% python3 -q
>>> import numpy as np
>>> from numpy import linalg as LA
>>> np.set_printoptions(suppress=True, linewidth=120)
>>> def tidy(a):
...     return np.round(a, 2) + 0
... 
>>> B = np.array([[0, -2, -3, 1, -1],
...     [1, -1, -2, -3, -2],
...     [-2, -3, -1, 1, -2],
...     [-3, -3, -3, 3, 0],
...     [-3, 2, 0, 1, 1]])
>>> K = B - B.T
>>> print(K)
[[ 0 -3 -1  4  2]
 [ 3  0  1  0 -4]
 [ 1 -1  0  4 -2]
 [-4  0 -4  0 -1]
 [-2  4  2  1  0]]
>>> rng = np.random.default_rng(368)
>>> idx = rng.permutation(5)
>>> print(idx)
[4 2 1 0 3]
>>> B = K[idx][:, idx]
>>> print(np.trace(B))
0
>>> print(tidy(np.sort(np.abs(LA.eigvals(B)))))
[0.   4.72 4.72 6.76 6.76]
>>> print(tidy(LA.norm(K, 2) / LA.norm(K)))
0.58
>>> print([round(float(x), 2) for x in LA.svd(K, compute_uv=False)[:3]])
[6.76, 6.76, 4.72]
>>> rank = LA.matrix_rank(K)
>>> print(rank)
4
>>> null = LA.svd(K)[2][rank:].T
>>> print(tidy(K @ null))
[[0.]
 [0.]
 [0.]
 [0.]
 [0.]]
>>> print(null.shape)
(5, 1)
>>> print(np.allclose(K @ null, 0))
True
>>> W0 = np.array([[1.0, 0.0, 0.0], [0.0, 1.0, 0.0], [0.5, 0.0, 0.5]])
>>> print(W0)
[[1.  0.  0. ]
 [0.  1.  0. ]
 [0.5 0.  0.5]]
>>> B = np.array([[1, 0, 0], [3, -3, -2], [-3, -2, -1]])
>>> print(LA.matrix_rank(np.vstack([W0, B.T])))
3
>>> print(np.einsum("ik,kj->ij", W0, B))
[[ 1.   0.   0. ]
 [ 3.  -3.  -2. ]
 [-1.  -1.  -0.5]]
>>> print(LA.matrix_rank(W0 @ B))
3
>>> print(np.einsum("ij,ij->i", W0, W0))
[1.  1.  0.5]
>>> print(tidy(np.sort(LA.eigvals(W0))))
[0.5 1.  1. ]
>>> print(np.prod(np.diag(W0)), tidy(LA.det(W0)))
0.5 0.5
>>> w, vecs = LA.eig(W0)
>>> print(tidy(np.sort(LA.eigvals(LA.inv(W0)))))
[1. 1. 2.]
>>> print(tidy(np.sort(LA.eigvals(W0.T))))
[0.5 1.  1. ]
>>> print(w)
[0.5 1.  1. ]
>>> print(W0 @ vecs[:, 0] - w[0] * vecs[:, 0])
[0. 0. 0.]
>>> B = np.array([[3, 2, 5, 1], [1, 3, 2, 1], [3, 3, 1, 4], [5, 2, 0, 0]])
>>> E = np.triu(B, 1)
>>> print(E)
[[0 2 5 1]
 [0 0 2 1]
 [0 0 0 4]
 [0 0 0 0]]
>>> # triangular: eigenvalues sit on the diagonal
>>> B = np.array([[0, 2, 0], [2, 2, 1]])
>>> basis = np.kron(B, K)
>>> print(tidy(LA.norm(basis, 2)), tidy(LA.norm(B, 2) * LA.norm(K, 2)))
22.64 22.64
>>> print(LA.matrix_rank(basis))
8
>>> print(basis.shape)
(10, 15)
>>> print(np.allclose(E, E.T))
False
>>> print(tidy(np.sort(np.abs(LA.eigvals(E)))))
[0. 0. 0. 0.]
>>> print(tidy(np.abs(LA.eigvals(E)).max()))
0.0
>>> print(np.trace(E))
0
>>> left, sigma, Vh = LA.svd(E)
>>> print(np.argmax(sigma[:-1] / (sigma[1:] + 1e-6)) + 1)
3
>>> B = left[:, :3] @ np.diag(sigma[:3]) @ Vh[:3]
>>> print(tidy(np.abs(E - B).max()))
0.0
>>> print(tidy(LA.norm(E - B) / LA.norm(E)))
0.0
>>> print(tidy(LA.norm(E, 2) / LA.norm(E)))
0.83
>>> print([int(LA.matrix_rank(LA.matrix_power(E, p))) for p in range(1, 5)])
[3, 2, 1, 0]
>>> print(E @ E)
[[ 0  0  4 22]
 [ 0  0  0  8]
 [ 0  0  0  0]
 [ 0  0  0  0]]
>>> feats = np.load("m.npy")
>>> print(feats)
[[4 0 0]
 [0 4 0]
 [0 0 2]]
>>> w, vecs = LA.eigh(feats)
>>> print(tidy(LA.eigvalsh(feats @ feats)))
[ 4. 16. 16.]
>>> print(tidy(LA.svd(feats, compute_uv=False)))
[4. 4. 2.]
>>> idx = rng.integers(0, 3, 4)
>>> M = np.triu((idx[:, None] == idx) & (rng.random((4, 4)) < 0.8), 1).astype(int)
>>> M += M.T
>>> print(M)
[[0 1 1 0]
 [1 0 0 1]
 [1 0 0 1]
 [0 1 1 0]]
>>> # row 2 repeats row 1
>>> B = np.array([[5, -5], [5, 1]])
>>> basis = np.kron(B, feats)
>>> print(LA.matrix_rank(basis))
6
>>> print(basis.shape)
(6, 6)
>>> B = M / LA.norm(M, axis=1, keepdims=True)
>>> gram = B @ B.T
>>> print((gram - 2 * np.eye(4)).round(6).argmax(axis=1))
[3 2 1 0]
>>> print(tidy(np.abs(LA.eigvals(M)).max()))
2.0
>>> print(np.trace(M))
0
>>> print(LA.matrix_power(M, 3))
[[0 4 4 0]
 [4 0 0 4]
 [4 0 0 4]
 [0 4 4 0]]
>>> print(tidy(LA.det(M)))
0.0
>>> left, sigma, Vh = LA.svd(M)
>>> vecs = Vh[:(sigma > 1e-8).sum()]
>>> x0 = M[0] + -1 * M[1] + rng.integers(2) * np.eye(4)[0]
>>> print(x0)
[-1.  1.  1. -1.]
>>> print(tidy(LA.norm(x0 - vecs.T @ vecs @ x0)))
0.0
>>> print(LA.matrix_rank(np.vstack([M, x0])))
2
>>> X = np.load("mat.npy")
>>> print(tidy(X))
[[-0.12 -0.38 -0.92]
 [ 0.   -0.92  0.38]
 [-0.99  0.05  0.11]]
>>> # columns are unit length and at right angles
>>> B = X / np.sqrt((X ** 2).mean(axis=1, keepdims=True))
>>> print(tidy(B[0]))
[-0.21 -0.66 -1.59]
>>> print(tidy(X - X.mean(axis=1, keepdims=True)))
[[ 0.35  0.09 -0.44]
 [ 0.18 -0.74  0.56]
 [-0.72  0.32  0.39]]
>>> print(LA.matrix_rank(B) == LA.matrix_rank(X))
True
>>> print(LA.matrix_rank(X - X.mean(axis=1, keepdims=True)))
2
>>> B = np.array([[-2, 2], [-1, -3]])
>>> basis = np.kron(B, X)
>>> print(LA.matrix_rank(basis))
6
>>> arr = np.array([[-0.04, 5.57, -4.99, 1.23],
...     [-4.22, -2.53, 4.39, -1.81],
...     [0.48, -3.74, 1.82, 3.1]])
>>> W = np.array([[3, 2, 3, 1, 3], [1, 3, 3, 0, 3], [3, 2, 1, 2, 0], [0, 1, 3, 3, 3]])
>>> beta = np.array([-1, 0, 3, -1, 1])
>>> act = np.maximum(arr @ W + beta, 0)
>>> print(LA.matrix_rank(act))
2
>>> print((act > 0).astype(int))
[[0 1 1 0 1]
 [0 0 0 0 0]
 [1 0 1 1 1]]
>>> basis = np.array([[4, 6, 4], [4, 1, 5], [6, 3, 6], [9, 9, 1], [6, 6, 4]])
>>> print(W @ basis)
[[65 56 53]
 [52 36 49]
 [44 41 30]
 [67 55 38]]
>>> print(tidy(act @ basis))
[[268.94 190.43 234.26]
 [  0.     0.     0.  ]
 [149.58 140.88  49.18]]
>>> print((act @ basis).round(6).argmax(axis=1))
[0 0 0]
>>> B = np.array([[1, 2, 3, 1], [-2, -2, 1, 3], [1, -1, -3, 0], [-3, -1, -3, -2]])
>>> F = np.triu(B)
>>> print(F)
[[ 1  2  3  1]
 [ 0 -2  1  3]
 [ 0  0 -3  0]
 [ 0  0  0 -2]]
>>> B = F[0, 0] * F[1:] - np.outer(F[1:, 0], F[0])
>>> print(B)
[[ 0 -2  1  3]
 [ 0  0 -3  0]
 [ 0  0  0 -2]]
>>> print(F[:, 0] / F[0, 0])
[1. 0. 0. 0.]
>>> print(LA.matrix_power(F - np.diag(np.diag(F)), 4))
[[0 0 0 0]
 [0 0 0 0]
 [0 0 0 0]
 [0 0 0 0]]
>>> print(LA.matrix_rank(F - F[0, 0] * np.eye(4)))
3
>>> B = LA.inv(F)
>>> print(tidy(LA.det(F) * LA.det(B)))
1.0
>>> print(tidy(B))
[[ 1.    1.    1.33  2.  ]
 [ 0.   -0.5  -0.17 -0.75]
 [ 0.    0.   -0.33  0.  ]
 [ 0.    0.    0.   -0.5 ]]
>>> print((np.abs(B) > 1e-9).astype(int))
[[1 1 1 1]
 [0 1 1 1]
 [0 0 1 0]
 [0 0 0 1]]
>>> print(tidy(LA.inv(B)))
[[ 1.  2.  3.  1.]
 [ 0. -2.  1.  3.]
 [ 0.  0. -3.  0.]
 [ 0.  0.  0. -2.]]
>>> print(tidy(LA.cond(F)))
14.23
>>> print((F + F.T) / 2)
[[ 1.   1.   1.5  0.5]
 [ 1.  -2.   0.5  1.5]
 [ 1.5  0.5 -3.   0. ]
 [ 0.5  1.5  0.  -2. ]]
>>> print(LA.matrix_power(F, 4))
[[  1 -10 -30  49]
 [  0  16 -65 -96]
 [  0   0  81   0]
 [  0   0   0  16]]
>>> gram = F.T @ F
>>> print(tidy(LA.eigvalsh(gram)[::-1]))
[23.57 14.76  3.55  0.12]
>>> print(np.diag(gram))
[ 1  8 19 14]
>>> print((F @ F.T).shape)
(4, 4)
>>> print(np.allclose(gram, gram.T))
True
>>> print(np.trace(gram), (F ** 2).sum())
42 42
